$ python -q
>>> import numpy as np
>>> np.set_printoptions(suppress=True, linewidth=120)
>>> def tidy(a):
...     return np.round(a, 3) + 0
... 
>>> W0 = np.load("sample3.npy")
>>> W0
array([[5., 1., 0., 0., 0., 0., 0., 0.],
       [0., 5., 1., 0., 0., 0., 0., 0.],
       [0., 0., 5., 1., 0., 0., 0., 0.],
       [0., 0., 0., 5., 1., 0., 0., 0.],
       [0., 0., 0., 0., 5., 1., 0., 0.],
       [0., 0., 0., 0., 0., 5., 1., 0.],
       [0., 0., 0., 0., 0., 0., 5., 1.],
       [0., 0., 0., 0., 0., 0., 0., 5.]])
>>> x0 = np.array([2, 3, 1, 0, -1, 2, 0, 1])
>>> rhs = W0 @ x0
>>> rhs
array([13., 16.,  5., -1., -3., 10.,  1.,  5.])
>>> tidy(np.linalg.solve(W0, rhs + W0[:, 1]))
array([ 2.,  4.,  1.,  0., -1.,  2.,  0.,  1.])
>>> tidy(np.linalg.solve(W0.T, W0[1]))
array([0., 1., 0., 0., 0., 0., 0., 0.])
>>> tidy(np.sort(np.abs(np.linalg.eigvals(W0))))
array([5., 5., 5., 5., 5., 5., 5., 5.])
>>> W0 @ W0
array([[25., 10.,  1.,  0.,  0.,  0.,  0.,  0.],
       [ 0., 25., 10.,  1.,  0.,  0.,  0.,  0.],
       [ 0.,  0., 25., 10.,  1.,  0.,  0.,  0.],
       [ 0.,  0.,  0., 25., 10.,  1.,  0.,  0.],
       [ 0.,  0.,  0.,  0., 25., 10.,  1.,  0.],
       [ 0.,  0.,  0.,  0.,  0., 25., 10.,  1.],
       [ 0.,  0.,  0.,  0.,  0.,  0., 25., 10.],
       [ 0.,  0.,  0.,  0.,  0.,  0.,  0., 25.]])
>>> tidy(np.abs(np.linalg.eigvals(W0)).max())
np.float64(5.0)
>>> tidy(np.linalg.matrix_power(W0, 2))
array([[25., 10.,  1.,  0.,  0.,  0.,  0.,  0.],
       [ 0., 25., 10.,  1.,  0.,  0.,  0.,  0.],
       [ 0.,  0., 25., 10.,  1.,  0.,  0.,  0.],
       [ 0.,  0.,  0., 25., 10.,  1.,  0.,  0.],
       [ 0.,  0.,  0.,  0., 25., 10.,  1.,  0.],
       [ 0.,  0.,  0.,  0.,  0., 25., 10.,  1.],
       [ 0.,  0.,  0.,  0.,  0.,  0., 25., 10.],
       [ 0.,  0.,  0.,  0.,  0.,  0.,  0., 25.]])
>>> (W0 - W0.T) / 2
array([[ 0. ,  0.5,  0. ,  0. ,  0. ,  0. ,  0. ,  0. ],
       [-0.5,  0. ,  0.5,  0. ,  0. ,  0. ,  0. ,  0. ],
       [ 0. , -0.5,  0. ,  0.5,  0. ,  0. ,  0. ,  0. ],
       [ 0. ,  0. , -0.5,  0. ,  0.5,  0. ,  0. ,  0. ],
       [ 0. ,  0. ,  0. , -0.5,  0. ,  0.5,  0. ,  0. ],
       [ 0. ,  0. ,  0. ,  0. , -0.5,  0. ,  0.5,  0. ],
       [ 0. ,  0. ,  0. ,  0. ,  0. , -0.5,  0. ,  0.5],
       [ 0. ,  0. ,  0. ,  0. ,  0. ,  0. , -0.5,  0. ]])
>>> feats = np.loadtxt("out1.csv", delimiter=",")
>>> feats
array([[2., 0., 0., 0., 4.],
       [0., 4., 0., 0., 0.],
       [0., 0., 3., 4., 0.],
       [0., 0., 5., 5., 0.],
       [0., 0., 0., 0., 4.]])
>>> Q, Rm = np.linalg.qr(feats)
>>> Q.shape, Rm.shape
((5, 5), (5, 5))
>>> abs(Rm[0, 0]), tidy(np.linalg.norm(feats[:, 0]))
(np.float64(2.0), np.float64(2.0))
>>> tidy(Q)
array([[ 1.   ,  0.   ,  0.   ,  0.   ,  0.   ],
       [ 0.   ,  1.   ,  0.   ,  0.   ,  0.   ],
       [ 0.   ,  0.   , -0.514, -0.857,  0.   ],
       [ 0.   ,  0.   , -0.857,  0.514,  0.   ],
       [ 0.   ,  0.   ,  0.   ,  0.   ,  1.   ]])
>>> tidy(np.abs(np.diag(Rm)))
array([2.   , 4.   , 5.831, 0.857, 4.   ])
>>> tidy(Q @ Rm)
array([[2., 0., 0., 0., 4.],
       [0., 4., 0., 0., 0.],
       [0., 0., 3., 4., 0.],
       [0., 0., 5., 5., 0.],
       [0., 0., 0., 0., 4.]])
>>> np.allclose(Rm.T @ Rm, feats.T @ feats)
True
>>> tidy(Rm)
array([[ 2.   ,  0.   ,  0.   ,  0.   ,  4.   ],
       [ 0.   ,  4.   ,  0.   ,  0.   ,  0.   ],
       [ 0.   ,  0.   , -5.831, -6.345,  0.   ],
       [ 0.   ,  0.   ,  0.   , -0.857,  0.   ],
       [ 0.   ,  0.   ,  0.   ,  0.   ,  4.   ]])
>>> x0 = np.array([-1, -2, 3, -4, 5])
>>> h1 = np.maximum(Rm @ x0, 0)
>>> tidy(Rm.T @ h1)
array([ 36.,   0., -46., -53., 152.])
>>> np.flatnonzero(h1 > 1e-9)
array([0, 2, 3, 4])
>>> tidy(np.maximum(Rm @ x0, 0) - np.maximum(-Rm @ x0, 0))
array([18.   , -8.   ,  7.889,  3.43 , 20.   ])
>>> proj = np.triu(np.array([[-6, 2, 2, -5, -4],
...     [5, -4, -1, -4, -3],
...     [-2, -9, 4, 9, 4],
...     [-8, -7, 8, 1, -9],
...     [-5, 7, 6, 4, 3]]), 1) + np.eye(5)
>>> other = proj @ feats @ np.linalg.inv(proj)
>>> tidy(np.linalg.det(other))
np.float64(-160.0)
>>> np.linalg.matrix_rank(other)
np.int64(5)
>>> tidy(np.poly(other))
array([   1.,  -18.,  107., -238.,   96.,  160.])
>>> vals, vecs = np.linalg.eig(feats)
>>> tidy(np.sort(np.linalg.eigvals(feats.T)))
array([-0.583,  2.   ,  4.   ,  4.   ,  8.583])
>>> tidy(np.sort(np.linalg.eigvals(np.linalg.inv(feats))))
array([-1.717,  0.117,  0.25 ,  0.25 ,  0.5  ])
>>> tidy(feats @ vecs[:, 0] - vals[0] * vecs[:, 0])
array([0., 0., 0., 0., 0.])
>>> tidy(vals)
array([-0.583,  8.583,  2.   ,  4.   ,  4.   ])
>>> A = np.loadtxt("dump.csv", delimiter=",")
>>> A
array([[ 2.,  1., -1.],
       [-1., -3., -3.],
       [ 0.,  0.,  0.],
       [ 1., -2., -4.],
       [-1., -3., -3.],
       [-1., -3., -3.],
       [ 0.,  0.,  0.],
       [ 0.,  0.,  0.],
       [-1., -3., -3.],
       [ 0.,  0.,  0.],
       [ 2.,  1., -1.],
       [ 3., -3.,  1.],
       [ 0.,  0.,  0.],
       [ 1., -2., -4.],
       [ 2., -6., -2.],
       [ 0.,  0.,  0.],
       [ 0.,  0.,  0.],
       [-1., -3., -3.],
       [ 0.,  0.,  0.],
       [ 0.,  0.,  0.],
       [ 3., -3.,  1.]])
>>> lab = A[:, 0] > np.median(A[:, 0])
>>> r0 = A[lab].mean(axis=0) - A[~lab].mean(axis=0)
>>> lab.astype(int)
array([1, 0, 0, 1, 0, 0, 0, 0, 0, 0, 1, 1, 0, 1, 1, 0, 0, 0, 0, 0, 1])
>>> (((A - A.mean(axis=0)) @ r0 > 0) == lab).mean()
np.float64(1.0)
>>> tidy(r0)
array([ 2.357, -0.929, -0.357])
>>> D = np.linalg.norm(A[:, None] - A[None], axis=-1)
>>> np.linalg.matrix_rank(D ** 2)
np.int64(5)
>>> D[13].round(6).argsort(kind="stable")[:4]
array([ 3, 13,  1,  4])
>>> np.flatnonzero(D[13] < D.mean() / 2)
array([ 3, 13])
>>> tidy(np.linalg.norm(A - A.mean(axis=0), axis=1))
array([2.859, 2.817, 1.873, 2.933, 2.817, 2.817, 1.873, 1.873, 2.817, 1.873, 2.859, 3.746, 1.873, 2.933, 4.946, 1.873,
       1.873, 2.817, 1.873, 1.873, 3.746])
>>> np.unravel_index(D.round(6).argmax(), D.shape)
(np.int64(0), np.int64(14))
>>> (D + 1e9 * np.eye(21)).round(6).argmin(axis=1)
array([10,  4,  6, 13,  1,  1,  2,  2,  1,  2,  0, 20,  2,  3,  1,  2,  2,  1,  2,  2, 11])
>>> tidy(D[:5, :5])
array([[0.   , 5.385, 2.449, 4.359, 5.385],
       [5.385, 0.   , 4.359, 2.449, 0.   ],
       [2.449, 4.359, 0.   , 4.583, 4.359],
       [4.359, 2.449, 4.583, 0.   , 2.449],
       [5.385, 0.   , 4.359, 2.449, 0.   ]])
>>> tidy(np.linalg.norm(A, axis=1))
array([2.449, 4.359, 0.   , 4.583, 4.359, 4.359, 0.   , 0.   , 4.359, 0.   , 2.449, 4.359, 0.   , 4.583, 6.633, 0.   ,
       0.   , 4.359, 0.   , 0.   , 4.359])
>>> D.mean(axis=1).argmax()
np.int64(14)
>>> tidy(D[13])
array([4.359, 2.449, 4.583, 0.   , 2.449, 2.449, 4.583, 4.583, 2.449, 4.583, 4.359, 5.477, 4.583, 0.   , 4.583, 4.583,
       4.583, 2.449, 4.583, 4.583, 5.477])
>>> D.shape
(21, 21)
>>> Xc = A - A.mean(axis=1)
Traceback (most recent call last):
  File "<python-input-59>", line 1, in <module>
    Xc = A - A.mean(axis=1)
         ~~^~~~~~~~~~~~~~~~
ValueError: operands could not be broadcast together with shapes (21,3) (21,) 
>>> Xc = A - A.mean(axis=0)
>>> U, s, Vt = np.linalg.svd(Xc, full_matrices=False)
>>> np.abs(U[:, 0]).argmax()
np.int64(14)
>>> tidy(s ** 2 / (s ** 2).sum())
array([0.6  , 0.288, 0.113])
>>> tidy(s)
array([9.715, 6.727, 4.207])
>>> other = A[0, 0] * A[1:] - np.outer(A[1:, 0], A[0])
>>> other
array([[  0.,  -5.,  -7.],
       [  0.,   0.,   0.],
       [  0.,  -5.,  -7.],
       [  0.,  -5.,  -7.],
       [  0.,  -5.,  -7.],
       [  0.,   0.,   0.],
       [  0.,   0.,   0.],
       [  0.,  -5.,  -7.],
       [  0.,   0.,   0.],
       [  0.,   0.,   0.],
       [  0.,  -9.,   5.],
       [  0.,   0.,   0.],
       [  0.,  -5.,  -7.],
       [  0., -14.,  -2.],
       [  0.,   0.,   0.],
       [  0.,   0.,   0.],
       [  0.,  -5.,  -7.],
       [  0.,   0.,   0.],
       [  0.,   0.,   0.],
       [  0.,  -9.,   5.]])
>>> np.linalg.matrix_rank(other), np.linalg.matrix_rank(A)
(np.int64(2), np.int64(3))
>>> A[:, 0] / A[0, 0]
array([ 1. , -0.5,  0. ,  0.5, -0.5, -0.5,  0. ,  0. , -0.5,  0. ,  1. ,  1.5,  0. ,  0.5,  1. ,  0. ,  0. , -0.5,
        0. ,  0. ,  1.5])
>>> gram = np.cov(A, rowvar=False)
>>> tidy(np.linalg.eigvalsh(gram)[::-1])
array([4.719, 2.263, 0.885])
>>> tidy(np.corrcoef(A[:, 1], A[:, 0])[0, 1])
np.float64(-0.054)
>>> tidy(A.std(axis=0))
array([1.256, 1.812, 1.622])
